In [1]: import numpy as np

In [2]: np.set_printoptions(precision=2, suppress=True, linewidth=160)

In [3]: rd = lambda a: np.round(a, 2) + 0

In [4]: m1 = np.load("block9.npy")

In [5]: m1
Out[5]: 
array([[   1,   -2,    4,   -8],
       [   1,   -1,    1,   -1],
       [   1,    0,    0,    0],
       [   1,    1,    1,    1],
       [   1,    2,    4,    8],
       [   1,    3,    9,   27],
       [   1,    4,   16,   64],
       [   1,    5,   25,  125],
       [   1,    6,   36,  216],
       [   1,    7,   49,  343],
       [   1,    8,   64,  512],
       [   1,    9,   81,  729],
       [   1,   10,  100, 1000],
       [   1,   11,  121, 1331]])

In [6]: out = np.c_[m1[:, :3] @ np.array([[-3, 3, -3], [0, 3, -3], [1, 0, 1]]), np.array([2, 1, 2, 0, 2, 0, 3, 0, 3, 3, 1, 0, 3, 1])]

In [7]: print(out)
[[  1  -3   7   2]
 [ -2   0   1   1]
 [ -3   3  -3   2]
 [ -2   6  -5   0]
 [  1   9  -5   2]
 [  6  12  -3   0]
 [ 13  15   1   3]
 [ 22  18   7   0]
 [ 33  21  15   3]
 [ 46  24  25   3]
 [ 61  27  37   1]
 [ 78  30  51   0]
 [ 97  33  67   3]
 [118  36  85   1]]

In [8]: rd(np.linalg.norm(out - m1 @ np.linalg.lstsq(m1, out)[0], axis=0))
Out[8]: array([0.  , 0.  , 0.  , 4.29])

In [9]: rd(np.linalg.norm(np.linalg.qr(m1)[0].T @ out, axis=0) ** 2 / ((out ** 2).sum(axis=0) + 1e-12))
Out[9]: array([1.  , 1.  , 1.  , 0.64])

In [10]: vec = np.array([4, 4, 0, 5])

In [11]: rhs = out @ vec

In [12]: beta, lr = np.zeros(4), 1 / np.linalg.norm(out, 2) ** 2

In [13]: for i in range(10):
    ...:     beta -= lr * out.T @ (out @ beta - rhs)
    ...:     if i % 2 == 0: print(i, round(np.linalg.norm(out @ beta - rhs), 2))
    ...: 
0 129.2
2 124.8
4 120.56
6 116.47
8 112.52

In [14]: rd(beta)
Out[14]: array([3.58, 1.86, 1.98, 0.15])

In [15]: print(rd(np.linalg.cond(out)))
88.54

In [16]: vec = np.array([1, -8, 3, -9])

In [17]: rhs = m1 @ vec

In [18]: rd(np.linalg.solve(m1.T @ m1, m1.T @ rhs))
Out[18]: array([ 1., -8.,  3., -9.])

In [19]: try:
    ...:     np.linalg.solve(m1, rhs)
    ...: except np.linalg.LinAlgError as e:
    ...:     print("failed:", e)
    ...: 
failed: Last 2 dimensions of the array must be square

In [20]: rng = np.random.default_rng(19)

In [21]: rhs = rhs + 0.1 * rng.normal(size=14)

In [22]: rd(rhs)
Out[22]: 
array([   100.96,     21.1 ,      1.04,    -13.06,    -74.93,   -239.15,   -558.94,  -1089.06,  -1882.94,  -2994.96,  -4479.08,  -6388.95,  -8778.97,
       -11703.06])

In [23]: beta, *_ = np.linalg.lstsq(m1, rhs)

In [24]: rd(beta)
Out[24]: array([ 1.  , -8.01,  3.  , -9.  ])

In [25]: print([round(float(np.linalg.norm(np.linalg.solve(m1.T @ m1 + lam * np.eye(4), m1.T @ rhs))), 2) for lam in (0, 1, 10, 100)])
[12.46, 12.09, 10.37, 8.98]

In [26]: U, sv, VT = np.linalg.svd(m1, full_matrices=False)

In [27]: rd(np.sqrt((sv ** 2).sum())), rd(np.linalg.norm(m1))
Out[27]: (np.float64(1946.93), np.float64(1946.93))

In [28]: print(np.allclose(U * sv @ VT, m1))
True

In [29]: rd(sv / sv[0])
Out[29]: array([1.  , 0.02, 0.  , 0.  ])

In [30]: rd(np.abs(VT[0]))
Out[30]: array([0.  , 0.01, 0.1 , 0.99])

In [31]: U.shape, sv.shape, VT.shape
Out[31]: ((14, 4), (4,), (4, 4))

In [32]: rd(U.T @ U)
Out[32]: 
array([[1., 0., 0., 0.],
       [0., 1., 0., 0.],
       [0., 0., 1., 0.],
       [0., 0., 0., 1.]])

In [33]: out = np.array([[1, -1], [-2, 3]])

In [34]: E = np.kron(np.eye(2, dtype=int), out)

In [35]: E
Out[35]: 
array([[ 1, -1,  0,  0],
       [-2,  3,  0,  0],
       [ 0,  0,  1, -1],
       [ 0,  0, -2,  3]])

In [36]: # 2 groups of indices that never mix

In [37]: print(E.mean(axis=0))
[-0.25  0.5  -0.25  0.5 ]

In [38]: E.sum(axis=0)
Out[38]: array([-1,  2, -1,  2])

In [39]: E[:, 4]
Traceback (most recent call last):
  Cell In[39], line 1
    E[:, 4]
IndexError: index 4 is out of bounds for axis 1 with size 4


In [40]: rd(np.linalg.norm(E))
Out[40]: np.float64(5.48)

In [41]: np.diff(E, axis=0)
Out[41]: 
array([[-3,  4,  0,  0],
       [ 2, -3,  1, -1],
       [ 0,  0, -3,  4]])

In [42]: np.count_nonzero(E)
Out[42]: np.int64(8)

In [43]: U, sv, VT = np.linalg.svd(E)

In [44]: np.argmax(sv[:-1] / (sv[1:] + 1e-6)) + 1
Out[44]: np.int64(2)

In [45]: out = U[:, :2] @ np.diag(sv[:2]) @ VT[:2]

In [46]: print(rd(np.abs(E - out).max()))
0.2

In [47]: np.linalg.matrix_rank(out)
Out[47]: np.int64(2)

In [48]: rd(np.linalg.norm(E - out, 2)), rd(sv[2])
Out[48]: (np.float64(0.26), np.float64(0.26))

In [49]: ev, evecs = np.linalg.eig(E)

In [50]: rd(np.prod(ev))
Out[50]: np.float64(1.0)

In [51]: rd(np.sort(np.linalg.eigvals(E @ E)))
Out[51]: array([ 0.07,  0.07, 13.93, 13.93])

In [52]: rd(E @ evecs[:, 0] - ev[0] * evecs[:, 0])
Out[52]: array([0., 0., 0., 0.])

In [53]: out = E / np.linalg.norm(E, axis=1, keepdims=True)

In [54]: C2 = out @ out.T

In [55]: print(rd(np.degrees(np.arccos(np.clip(C2[1, 0], -1, 1)))))
168.69

In [56]: rd(C2[1])
Out[56]: array([-0.98,  1.  ,  0.  ,  0.  ])

In [57]: np.argwhere(np.triu(np.abs(C2) > 0.95, 1))
Out[57]: 
array([[0, 1],
       [2, 3]])

In [58]: mat = np.load("layer9.npy")

In [59]: print(rd(mat))
[[ 0.74 -0.01 -0.33  0.26 -0.1 ]
 [-0.01  0.31  0.28  0.37  0.01]
 [-0.33  0.28  0.4   0.21  0.05]
 [ 0.26  0.37  0.21  0.54 -0.03]
 [-0.1   0.01  0.05 -0.03  0.02]]

In [60]: # symmetric, so the eigenvalues are real

In [61]: ev, evecs = np.linalg.eigh(mat)

In [62]: rd(evecs @ np.diag(ev) @ evecs.T)
Out[62]: 
array([[ 0.74, -0.01, -0.33,  0.26, -0.1 ],
       [-0.01,  0.31,  0.28,  0.37,  0.01],
       [-0.33,  0.28,  0.4 ,  0.21,  0.05],
       [ 0.26,  0.37,  0.21,  0.54, -0.03],
       [-0.1 ,  0.01,  0.05, -0.03,  0.02]])

In [63]: rd(np.linalg.svd(mat, compute_uv=False))
Out[63]: array([1., 1., 0., 0., 0.])

In [64]: (ev > 1e-8).sum(), (ev < -1e-8).sum()
Out[64]: (np.int64(2), np.int64(0))

In [65]: print(rd(np.linalg.eigvalsh(mat @ mat)))
[0. 0. 0. 1. 1.]

In [66]: rd(ev)
Out[66]: array([0., 0., 0., 1., 1.])

In [67]: data = np.diag(np.array([1, 0, 2, -3, -4])) + 2 * np.eye(5, k=1) + 2 * np.eye(5, k=-1)

In [68]: data
Out[68]: 
array([[ 1.,  2.,  0.,  0.,  0.],
       [ 2.,  0.,  2.,  0.,  0.],
       [ 0.,  2.,  2.,  2.,  0.],
       [ 0.,  0.,  2., -3.,  2.],
       [ 0.,  0.,  0.,  2., -4.]])

In [69]: # equal to its transpose

In [70]: labels = rng.permutation(5)

In [71]: print(labels)
[2 0 3 1 4]

In [72]: out = data[labels][:, labels]

In [73]: rd(np.sort(np.abs(np.linalg.eigvals(out))))
Out[73]: array([1.5 , 1.78, 2.55, 4.06, 5.8 ])

In [74]: np.allclose(out, data)
Out[74]: False

In [75]: np.diag(out)
Out[75]: array([ 2.,  1., -3.,  0., -4.])

In [76]: vec = np.array([4, -9, 1, -9, 6])

In [77]: rhs = data @ vec

In [78]: beta, lr = np.zeros(5), 1 / np.linalg.norm(data, 2) ** 2

In [79]: for i in range(6):
    ...:     beta -= lr * data.T @ (data @ beta - rhs)
    ...:     if i % 1 == 0: print(i, round(np.linalg.norm(data @ beta - rhs), 2))
    ...: 
0 18.47
1 14.08
2 11.3
3 9.32
4 7.81
5 6.63

In [80]: rd(beta)
Out[80]: array([ 1.59, -6.66,  0.73, -9.57,  5.86])

In [81]: rd(np.linalg.cond(data))
Out[81]: np.float64(3.87)

In [82]: M = np.load("m.npy")

In [83]: M
Out[83]: 
array([[ -5.37, -11.11,   2.83,  -1.79,  -3.65,   0.67,   0.  ,   4.62, -10.44,  -1.12, -13.27,   4.62],
       [ -5.21, -10.46,   2.56,  -1.74,  -3.17,   0.79,   0.  ,   4.3 ,  -9.67,  -0.95, -12.23,   4.3 ],
       [ -5.18, -10.32,   2.51,  -1.73,  -3.07,   0.82,   0.  ,   4.23,  -9.5 ,  -0.91, -12.01,   4.23],
       [ -5.15, -10.19,   2.45,  -1.72,  -2.98,   0.84,   0.  ,   4.17,  -9.36,  -0.88, -11.81,   4.17],
       [ -4.89,  -9.24,   2.06,  -1.63,  -2.33,   0.98,   0.  ,   3.69,  -8.25,  -0.65, -10.31,   3.69],
       [ -4.72,  -8.6 ,   1.8 ,  -1.57,  -1.93,   1.06,   0.  ,   3.37,  -7.55,  -0.51,  -9.35,   3.37],
       [ -4.35,  -7.4 ,   1.3 ,  -1.45,  -1.24,   1.16,   0.  ,   2.75,  -6.24,  -0.29,  -7.55,   2.75],
       [ -3.88,  -6.05,   0.76,  -1.29,  -0.6 ,   1.18,   0.  ,   2.05,  -4.86,  -0.11,  -5.62,   2.05],
       [ -3.53,  -5.16,   0.42,  -1.18,  -0.28,   1.14,   0.  ,   1.59,  -4.02,  -0.04,  -4.43,   1.59],
       [ -3.49,  -5.06,   0.38,  -1.16,  -0.25,   1.13,   0.  ,   1.54,  -3.93,  -0.03,  -4.31,   1.54],
       [ -3.46,  -4.99,   0.35,  -1.15,  -0.23,   1.13,   0.  ,   1.5 ,  -3.86,  -0.03,  -4.22,   1.5 ],
       [ -3.24,  -4.5 ,   0.17,  -1.08,  -0.1 ,   1.07,   0.  ,   1.25,  -3.43,  -0.01,  -3.6 ,   1.25],
       [ -2.76,  -3.54,  -0.15,  -0.92,   0.06,   0.92,   0.  ,   0.78,  -2.63,  -0.01,  -2.48,   0.78],
       [ -2.37,  -2.87,  -0.33,  -0.79,   0.1 ,   0.76,   0.  ,   0.46,  -2.11,  -0.03,  -1.78,   0.46],
       [ -1.91,  -2.17,  -0.46,  -0.64,   0.06,   0.55,   0.  ,   0.18,  -1.62,  -0.08,  -1.16,   0.18],
       [ -1.78,  -1.99,  -0.48,  -0.59,   0.04,   0.49,   0.  ,   0.11,  -1.49,  -0.1 ,  -1.01,   0.11],
       [ -1.75,  -1.95,  -0.49,  -0.58,   0.04,   0.48,   0.  ,   0.1 ,  -1.47,  -0.1 ,  -0.98,   0.1 ],
       [ -1.  ,  -1.04,  -0.45,  -0.33,  -0.07,   0.19,   0.  ,  -0.11,  -0.85,  -0.15,  -0.41,  -0.11],
       [ -0.99,  -1.02,  -0.44,  -0.33,  -0.08,   0.18,   0.  ,  -0.11,  -0.84,  -0.15,  -0.4 ,  -0.11],
       [ -0.94,  -0.97,  -0.43,  -0.31,  -0.08,   0.17,   0.  ,  -0.12,  -0.81,  -0.15,  -0.38,  -0.12],
       [ -0.08,  -0.08,  -0.05,  -0.03,  -0.02,   0.  ,   0.  ,  -0.03,  -0.08,  -0.03,  -0.03,  -0.03],
       [  0.51,   0.52,   0.4 ,   0.17,   0.27,   0.06,   0.  ,   0.23,   0.58,   0.23,   0.18,   0.23],
       [  0.9 ,   0.93,   0.78,   0.3 ,   0.63,   0.21,   0.  ,   0.48,   1.14,   0.51,   0.36,   0.48],
       [  1.08,   1.13,   0.98,   0.36,   0.84,   0.31,   0.  ,   0.62,   1.43,   0.67,   0.45,   0.62],
       [  1.32,   1.4 ,   1.27,   0.44,   1.19,   0.47,   0.  ,   0.83,   1.88,   0.91,   0.61,   0.83],
       [  1.32,   1.41,   1.27,   0.44,   1.2 ,   0.48,   0.  ,   0.83,   1.88,   0.92,   0.61,   0.83],
       [  1.66,   1.83,   1.71,   0.55,   1.8 ,   0.78,   0.  ,   1.16,   2.6 ,   1.33,   0.89,   1.16],
       [  2.21,   2.61,   2.56,   0.74,   3.17,   1.49,   0.  ,   1.82,   4.1 ,   2.22,   1.54,   1.82],
       [  2.34,   2.81,   2.78,   0.78,   3.55,   1.69,   0.  ,   2.  ,   4.5 ,   2.47,   1.73,   2.  ],
       [  2.5 ,   3.08,   3.06,   0.83,   4.08,   1.97,   0.  ,   2.22,   5.05,   2.8 ,   1.99,   2.22],
       [  4.06,   6.53,   6.36,   1.35,  11.79,   6.13,   0.  ,   5.01,  12.66,   7.48,   6.3 ,   5.01],
       [  4.19,   6.92,   6.7 ,   1.4 ,  12.7 ,   6.63,   0.  ,   5.3 ,  13.55,   8.03,   6.85,   5.3 ]])

In [84]: print(np.linalg.lstsq(M[:-1].T, M[-1])[2])
10

In [85]: np.unique(M.round(6), axis=0).shape
Out[85]: (32, 12)

In [86]: print(np.abs(np.diag(np.linalg.qr(M)[1])) > 1e-9)
[ True  True  True  True  True  True False  True  True  True  True False]

In [87]: np.allclose(M[:-1].T @ np.linalg.lstsq(M[:-1].T, M[-1])[0], M[-1])
Out[87]: True

In [88]: U, sv, VT = np.linalg.svd(M)

In [89]: np.argmax(sv[:-1] / (sv[1:] + 1e-6)) + 1
Out[89]: np.int64(10)

In [90]: rd(sv)
Out[90]: array([60.59, 30.25,  7.43,  0.02,  0.02,  0.02,  0.02,  0.01,  0.01,  0.01,  0.  ,  0.  ])

In [91]: out = U[:, :10] @ np.diag(sv[:10]) @ VT[:10]

In [92]: rd(np.linalg.norm(M - out) / np.linalg.norm(M))
Out[92]: np.float64(0.0)

In [93]: np.linalg.matrix_rank(M, rtol=0.05)
Out[93]: np.int64(3)

In [94]: A = np.load("run17.npy")

In [95]: A
Out[95]: 
array([[ 0,  3,  1,  1, -5,  2, -2,  0, -3, -4],
       [-3,  0,  4,  0, -1, -4,  4,  1, -4,  0],
       [-1, -4,  0,  0,  1, -1,  0, -2, -4,  5],
       [-1,  0,  0,  0,  1, -1,  2,  1,  4, -1],
       [ 5,  1, -1, -1,  0,  0,  4, -1,  0, -1],
       [-2,  4,  1,  1,  0,  0,  5,  0, -2, -3],
       [ 2, -4,  0, -2, -4, -5,  0, -3,  3, -3],
       [ 0, -1,  2, -1,  1,  0,  3,  0, -2,  5],
       [ 3,  4,  4, -4,  0,  2, -3,  2,  0,  1],
       [ 4,  0, -5,  1,  1,  3,  3, -5, -1,  0]])

In [96]: # skew-symmetric

In [97]: u, r1 = A[4], A[9]

In [98]: u @ u
Out[98]: np.int64(46)

In [99]: p = (u @ r1) / (u @ u) * u

In [100]: rd((r1 - p) @ u)
Out[100]: np.float64(0.0)

In [101]: np.outer(u, r1)
Out[101]: 
array([[ 20,   0, -25,   5,   5,  15,  15, -25,  -5,   0],
       [  4,   0,  -5,   1,   1,   3,   3,  -5,  -1,   0],
       [ -4,   0,   5,  -1,  -1,  -3,  -3,   5,   1,   0],
       [ -4,   0,   5,  -1,  -1,  -3,  -3,   5,   1,   0],
       [  0,   0,   0,   0,   0,   0,   0,   0,   0,   0],
       [  0,   0,   0,   0,   0,   0,   0,   0,   0,   0],
       [ 16,   0, -20,   4,   4,  12,  12, -20,  -4,   0],
       [ -4,   0,   5,  -1,  -1,  -3,  -3,   5,   1,   0],
       [  0,   0,   0,   0,   0,   0,   0,   0,   0,   0],
       [ -4,   0,   5,  -1,  -1,  -3,  -3,   5,   1,   0]])
